$ ipython --no-banner

In [1]: import numpy as np

In [2]: from numpy import linalg as LA

In [3]: np.set_printoptions(precision=2, suppress=True, linewidth=120)

In [4]: m1 = np.array([[2.1, -1.0, 0.0, -2.0, -1.0],
   ...:     [0.0, 1.1, -2.0, -1.0, -2.0],
   ...:     [1.0, 0.0, 2.1, -1.0, 2.0],
   ...:     [-2.0, 0.0, -1.0, 0.1, 2.0],
   ...:     [2.0, -1.0, 0.0, -2.0, -0.9]])

In [5]: m1
Out[5]: 
array([[ 2.1, -1. ,  0. , -2. , -1. ],
       [ 0. ,  1.1, -2. , -1. , -2. ],
       [ 1. ,  0. ,  2.1, -1. ,  2. ],
       [-2. ,  0. , -1. ,  0.1,  2. ],
       [ 2. , -1. ,  0. , -2. , -0.9]])

In [6]: r0 = np.array([0, 2])

In [7]: np.convolve(m1[4], r0)
Out[7]: array([ 0. ,  4. , -2. ,  0. , -4. , -1.8])

In [8]: np.polyval(r0, m1[4])
Out[8]: array([2., 2., 2., 2., 2.])

In [9]: np.cross(m1[4, :3], m1[2, :3])
Out[9]: array([-2.1, -4.2,  1. ])

In [10]: np.correlate(m1[4], m1[2], "full")
Out[10]: array([ 4.  , -4.  ,  5.2 , -6.1 ,  2.2 , -4.3 , -1.89, -2.  , -0.9 ])

In [11]: r0 = np.array([-2, 1, -2, -1, 0])

In [12]: A2 = m1 + np.outer(r0, np.eye(5)[2])

In [13]: A2
Out[13]: 
array([[ 2.1, -1. , -2. , -2. , -1. ],
       [ 0. ,  1.1, -1. , -1. , -2. ],
       [ 1. ,  0. ,  0.1, -1. ,  2. ],
       [-2. ,  0. , -2. ,  0.1,  2. ],
       [ 2. , -1. ,  0. , -2. , -0.9]])

In [14]: LA.matrix_rank(A2 - m1)
Out[14]: np.int64(1)

In [15]: Q = A2.astype(float).copy()

In [16]: for j in range(5):
    ...:     Q[:, j] -= Q[:, :j] @ (Q[:, :j].T @ Q[:, j])
    ...:     Q[:, j] /= LA.norm(Q[:, j])
    ...: 

In [17]: np.round(Q.T @ Q, 2) + 0
Out[17]: 
array([[1., 0., 0., 0., 0.],
       [0., 1., 0., 0., 0.],
       [0., 0., 1., 0., 0.],
       [0., 0., 0., 1., 0.],
       [0., 0., 0., 0., 1.]])
